% python3 -q
>>> import numpy as np
>>> from numpy import linalg as LA
>>> np.set_printoptions(precision=3, suppress=True, linewidth=100, sign=" ")
>>> E = np.array([[3.0, 4.0, 0.0, 0.0],
...     [4.0, 0.0, 4.0, 0.0],
...     [0.0, 4.0, 1.0, 4.0],
...     [0.0, 0.0, 4.0, 0.0]])
>>> vals, V = LA.eigh(E)
>>> x = np.array([-3, 3, -4, 2])
>>> np.round(x @ E @ x / (x @ x), 3), np.round(vals[0], 3), round(float(vals[-1]), 3)
(np.float64(-4.974), np.float64(-5.791), 7.404)
>>> np.abs(E).sum(axis=1).max(), np.round(np.abs(vals).max(), 3)
(np.float64(9.0), np.float64(7.404))
>>> V * np.maximum(vals, 0) @ V.T
array([[ 3.766,  2.653,  0.803, -0.207],
       [ 2.653,  2.58 ,  2.044,  0.958],
       [ 0.803,  2.044,  3.246,  2.251],
       [-0.207,  0.958,  2.251,  1.725]])
>>> x @ E @ x
np.float64(-189.0)
>>> (np.sign(V[:, -1].round(6)) == np.sign(V[0, -1].round(6))).astype(int)
array([ 1,  1,  1,  1])
>>> f = np.array([3, 2, 1, 2])
>>> out = E + np.outer(f, np.eye(4)[3])
>>> np.round(LA.det(out) / LA.det(E), 3), np.round(1 + LA.solve(E, f)[3], 3)
(np.float64(0.375), np.float64(0.375))
>>> LA.matrix_rank(out - E)
np.int64(1)
>>> out
array([[ 3.,  4.,  0.,  3.],
       [ 4.,  0.,  4.,  2.],
       [ 0.,  4.,  1.,  5.],
       [ 0.,  0.,  4.,  2.]])
>>> LA.matrix_rank(LA.inv(out) - LA.inv(E), tol=1e-8)
np.int64(1)
>>> data = np.load("dump.npy")
>>> data
array([[ 3,  1,  2,  1,  3,  0,  1,  1],
       [ 6,  4,  7,  2,  7,  3,  5,  4],
       [ 0,  0,  0,  0,  0,  0,  0,  0],
       [ 5,  2,  6,  6,  7,  4,  4,  4],
       [ 2,  2,  0,  0,  1,  1,  3,  0],
       [ 4,  2,  3,  4,  4,  2,  1,  3],
       [ 0,  0,  0,  0,  0,  0,  0,  0],
       [ 1,  0,  3,  2,  3,  2,  3,  1],
       [ 3,  0,  1,  2,  3,  3,  1,  1],
       [ 5,  3,  2,  1,  4,  1,  4,  1],
       [ 4,  6,  9,  2,  6,  7,  5,  5],
       [ 2,  4,  7,  5,  4,  7,  3,  6],
       [ 2,  1,  6,  6,  5,  5,  5,  5],
       [ 0,  0,  0,  0,  0,  0,  0,  0],
       [ 3,  0,  1,  2,  3,  3,  1,  1]])
>>> Uu, sig, VT = LA.svd(data)
>>> np.argmax(sig[:-1] / (sig[1:] + 1e-6)) + 1
np.int64(7)
>>> out = Uu[:, :7] @ np.diag(sig[:7]) @ VT[:7]
>>> round(float(LA.norm(data - out, 2)), 3), round(sig[7], 3)
(0.023, np.float64(0.023))
>>> LA.matrix_rank(data, rtol=0.05)
np.int64(6)
>>> round(float(np.abs(data - out).max()), 3)
0.01
>>> X = np.load("a.npy")
>>> X
array([[  2.985,   4.18 ,  -5.308,   1.002,  -5.809],
       [  6.734,   0.511,  -0.892,   8.353,  -5.533],
       [  5.513,   1.344,  -0.474,   8.82 ,  -7.431],
       [-11.794,  -2.607, -13.953,  -0.932,   6.922],
       [  4.396,   0.419,  -0.233,  10.81 ,  -4.378],
       [  3.396,   5.201,  -3.734,   0.332,  -7.559],
       [  7.513,   1.711,  -2.053,   7.936,  -6.169],
       [  4.339,  -1.451,  -0.444,  10.582,  -4.641],
       [  4.988,  -0.517,   0.943,  10.27 ,  -4.47 ],
       [  5.275,   1.835,  -1.179,   9.175,  -5.544],
       [-12.357,  -2.86 , -12.532,  -0.242,   5.034],
       [-12.571,  -3.654, -13.534,   0.734,   3.104],
       [  5.39 ,   7.11 ,  -3.817,  -1.737,  -6.976],
       [-12.815,  -2.494, -12.863,  -0.171,   5.913],
       [  3.863,   4.981,  -4.781,   0.04 ,  -6.53 ],
       [  4.172,   5.62 ,  -4.1  ,  -0.046,  -5.335],
       [  6.241,   0.585,  -2.396,  10.261,  -5.469],
       [  3.902,   5.344,  -5.502,   0.649,  -6.218],
       [-12.065,  -1.271,  -9.88 ,   0.398,   6.398],
       [-12.173,  -2.859, -14.725,   0.412,   5.109],
       [  3.588,   4.505,  -3.248,   2.685,  -6.045]])
>>> dist = LA.norm(X[:, None] - X[None], axis=-1)
>>> dist.shape
(21, 21)
>>> (dist + 1e9 * np.eye(21)).round(6).argmin(axis=1)
array([ 17,   6,   9,  13,   8,  14,   1,   8,   4,   2,  13,  19,  15,  10,  17,  14,   9,  14,
        13,  13,   0])
>>> np.unravel_index(dist.round(6).argmax(), dist.shape)
(np.int64(2), np.int64(3))
>>> LA.matrix_rank(dist ** 2)
np.int64(7)
